$ python -q
>>> import numpy as np
>>> from numpy import linalg as LA
>>> np.set_printoptions(suppress=True, linewidth=140)
>>> rd = lambda a: np.round(a, 2) + 0
>>> J = np.load("x.npy")
>>> J
array([[3, 2, 1],
       [0, 2, 3],
       [0, 0, 1]])
>>> rng = np.random.default_rng(54)
>>> idx = rng.permutation(3)
>>> print(idx)
[0 2 1]
>>> M2 = J[idx][:, idx]
>>> M2
array([[3, 1, 2],
       [0, 1, 0],
       [0, 3, 2]])
>>> np.trace(M2)
np.int64(6)
>>> rd(LA.det(M2)), rd(LA.det(J[idx]))
(np.float64(6.0), np.float64(-6.0))
>>> rd(np.sort(np.abs(LA.eigvals(M2))))
array([1., 2., 3.])
>>> data = np.load("case10.npy")
>>> data
array([[-3,  1,  0,  0,  0,  0],
       [-1,  0,  0,  0,  0,  0],
       [ 2, -2,  0,  0,  0,  0],
       [ 0,  0, -3,  1,  0,  0],
       [ 0,  0, -1,  0,  0,  0],
       [ 0,  0,  2, -2,  0,  0],
       [ 0,  0,  0,  0, -3,  1],
       [ 0,  0,  0,  0, -1,  0],
       [ 0,  0,  0,  0,  2, -2]])
>>> x = np.array([4, -1, 3, -4, -2, 0])
>>> target = data @ x
>>> beta, lr = np.zeros(6), 1 / LA.norm(data, 2) ** 2
>>> for i in range(15):
...     beta -= lr * data.T @ (data @ beta - target)
...     if i % 5 == 0: print(i, round(LA.norm(data @ beta - target), 2))
... 
0 2.54
5 1.81
10 1.28
>>> rd(LA.cond(data))
np.float64(3.89)
>>> proj = data @ LA.solve(data.T @ data, data.T)
>>> LA.matrix_rank(np.eye(9) - proj)
np.int64(3)
>>> np.trace(proj)
np.float64(6.0)
>>> rd(proj)
array([[ 0.81,  0.38, -0.1 ,  0.  ,  0.  ,  0.  ,  0.  ,  0.  ,  0.  ],
       [ 0.38,  0.24,  0.19,  0.  ,  0.  ,  0.  ,  0.  ,  0.  ,  0.  ],
       [-0.1 ,  0.19,  0.95,  0.  ,  0.  ,  0.  ,  0.  ,  0.  ,  0.  ],
       [ 0.  ,  0.  ,  0.  ,  0.81,  0.38, -0.1 ,  0.  ,  0.  ,  0.  ],
       [ 0.  ,  0.  ,  0.  ,  0.38,  0.24,  0.19,  0.  ,  0.  ,  0.  ],
       [ 0.  ,  0.  ,  0.  , -0.1 ,  0.19,  0.95,  0.  ,  0.  ,  0.  ],
       [ 0.  ,  0.  ,  0.  ,  0.  ,  0.  ,  0.  ,  0.81,  0.38, -0.1 ],
       [ 0.  ,  0.  ,  0.  ,  0.  ,  0.  ,  0.  ,  0.38,  0.24,  0.19],
       [ 0.  ,  0.  ,  0.  ,  0.  ,  0.  ,  0.  , -0.1 ,  0.19,  0.95]])
>>> print(rd(proj @ data[:, 0]))
[-3. -1.  2.  0.  0.  0.  0.  0.  0.]
>>> M2 = np.array([[8, 6], [5, -1], [-6, -3]])
>>> arr = np.kron(np.eye(3, dtype=int), M2)
>>> arr
array([[ 8,  6,  0,  0,  0,  0],
       [ 5, -1,  0,  0,  0,  0],
       [-6, -3,  0,  0,  0,  0],
       [ 0,  0,  8,  6,  0,  0],
       [ 0,  0,  5, -1,  0,  0],
       [ 0,  0, -6, -3,  0,  0],
       [ 0,  0,  0,  0,  8,  6],
       [ 0,  0,  0,  0,  5, -1],
       [ 0,  0,  0,  0, -6, -3]])
>>> M2 = np.c_[arr[:, :3] @ np.array([[-4, -5, -3], [-3, -3, -3], [3, 4, 1]]), np.array([4, 1, 1, 4, 1, 0, 5, 5, 4])]
>>> M2
array([[-50, -58, -42,   4],
       [-17, -22, -12,   1],
       [ 33,  39,  27,   1],
       [ 24,  32,   8,   4],
       [ 15,  20,   5,   1],
       [-18, -24,  -6,   0],
       [  0,   0,   0,   5],
       [  0,   0,   0,   5],
       [  0,   0,   0,   4]])
>>> rd(LA.norm(M2 - arr @ LA.lstsq(arr, M2)[0], axis=0))
array([0.  , 0.  , 0.  , 7.93])
>>> LA.matrix_rank(np.c_[arr, M2])
np.int64(7)
>>> A = np.loadtxt("layer16.csv", delimiter=",")
>>> rd(A)
array([[-0.68, -0.52, -0.51, -0.05],
       [ 0.57, -0.06, -0.73,  0.37],
       [ 0.06,  0.4 , -0.4 , -0.82],
       [-0.46,  0.75, -0.2 ,  0.43]])
>>> x = np.array([8, 6, 5, 0])
>>> 4 - LA.matrix_rank(A - np.eye(4), tol=1e-8)
np.int64(1)
>>> [p for p in range(1, 25) if np.allclose(LA.matrix_power(A, p), np.eye(4))]
[]
>>> rd(LA.inv(A))
array([[-0.68,  0.57,  0.06, -0.46],
       [-0.52, -0.06,  0.4 ,  0.75],
       [-0.51, -0.73, -0.4 , -0.2 ],
       [-0.05,  0.37, -0.82,  0.43]])
>>> rd(LA.det(A))
np.float64(-1.0)
>>> mat = (rng.random((6, 6)) < 0.3) + np.eye(6)
>>> mat /= mat.sum(axis=1, keepdims=True)
>>> rd(mat)
array([[0.33, 0.33, 0.  , 0.33, 0.  , 0.  ],
       [0.33, 0.33, 0.  , 0.  , 0.  , 0.33],
       [0.33, 0.  , 0.33, 0.  , 0.  , 0.33],
       [0.  , 0.  , 0.  , 0.5 , 0.25, 0.25],
       [0.  , 0.  , 0.  , 0.25, 0.5 , 0.25],
       [0.  , 0.  , 0.2 , 0.2 , 0.2 , 0.4 ]])
>>> rd(mat.reshape(2, -1))
array([[0.33, 0.33, 0.  , 0.33, 0.  , 0.  , 0.33, 0.33, 0.  , 0.  , 0.  , 0.33, 0.33, 0.  , 0.33, 0.  , 0.  , 0.33],
       [0.  , 0.  , 0.  , 0.5 , 0.25, 0.25, 0.  , 0.  , 0.  , 0.25, 0.5 , 0.25, 0.  , 0.  , 0.2 , 0.2 , 0.2 , 0.4 ]])
>>> rd(mat.ravel(order="F"))
array([0.33, 0.33, 0.33, 0.  , 0.  , 0.  , 0.33, 0.33, 0.  , 0.  , 0.  , 0.  , 0.  , 0.  , 0.33, 0.  , 0.  , 0.2 , 0.33, 0.  , 0.  , 0.5 ,
       0.25, 0.2 , 0.  , 0.  , 0.  , 0.25, 0.5 , 0.2 , 0.  , 0.33, 0.33, 0.25, 0.25, 0.4 ])
>>> blk = mat.reshape(6, 2, -1)
>>> rd(blk[:, 0])
array([[0.33, 0.33, 0.  ],
       [0.33, 0.33, 0.  ],
       [0.33, 0.  , 0.33],
       [0.  , 0.  , 0.  ],
       [0.  , 0.  , 0.  ],
       [0.  , 0.  , 0.2 ]])
>>> rd(blk.transpose(1, 0, 2))
array([[[0.33, 0.33, 0.  ],
        [0.33, 0.33, 0.  ],
        [0.33, 0.  , 0.33],
        [0.  , 0.  , 0.  ],
        [0.  , 0.  , 0.  ],
        [0.  , 0.  , 0.2 ]],

       [[0.33, 0.  , 0.  ],
        [0.  , 0.  , 0.33],
        [0.  , 0.  , 0.33],
        [0.5 , 0.25, 0.25],
        [0.25, 0.5 , 0.25],
        [0.2 , 0.2 , 0.4 ]]])
>>> print(blk.shape)
(6, 2, 3)
>>> ang = np.radians(59)
>>> r_ = np.eye(6)
>>> r_[5, 5] = r_[1, 1] = np.cos(ang)
>>> r_[5, 1], r_[1, 5] = -np.sin(ang), np.sin(ang)
>>> rd(r_)
array([[ 1.  ,  0.  ,  0.  ,  0.  ,  0.  ,  0.  ],
       [ 0.  ,  0.52,  0.  ,  0.  ,  0.  ,  0.86],
       [ 0.  ,  0.  ,  1.  ,  0.  ,  0.  ,  0.  ],
       [ 0.  ,  0.  ,  0.  ,  1.  ,  0.  ,  0.  ],
       [ 0.  ,  0.  ,  0.  ,  0.  ,  1.  ,  0.  ],
       [ 0.  , -0.86,  0.  ,  0.  ,  0.  ,  0.52]])
>>> M2 = mat @ r_.T
>>> print(np.allclose(mat @ mat.T, M2 @ M2.T))
True
>>> rd(LA.det(r_)), rd(np.trace(r_))
(np.float64(1.0), np.float64(5.03))
>>> rd(LA.svd(mat, compute_uv=False)), rd(LA.svd(M2, compute_uv=False))
(array([1.07, 0.69, 0.53, 0.3 , 0.19, 0.08]), array([1.07, 0.69, 0.53, 0.3 , 0.19, 0.08]))
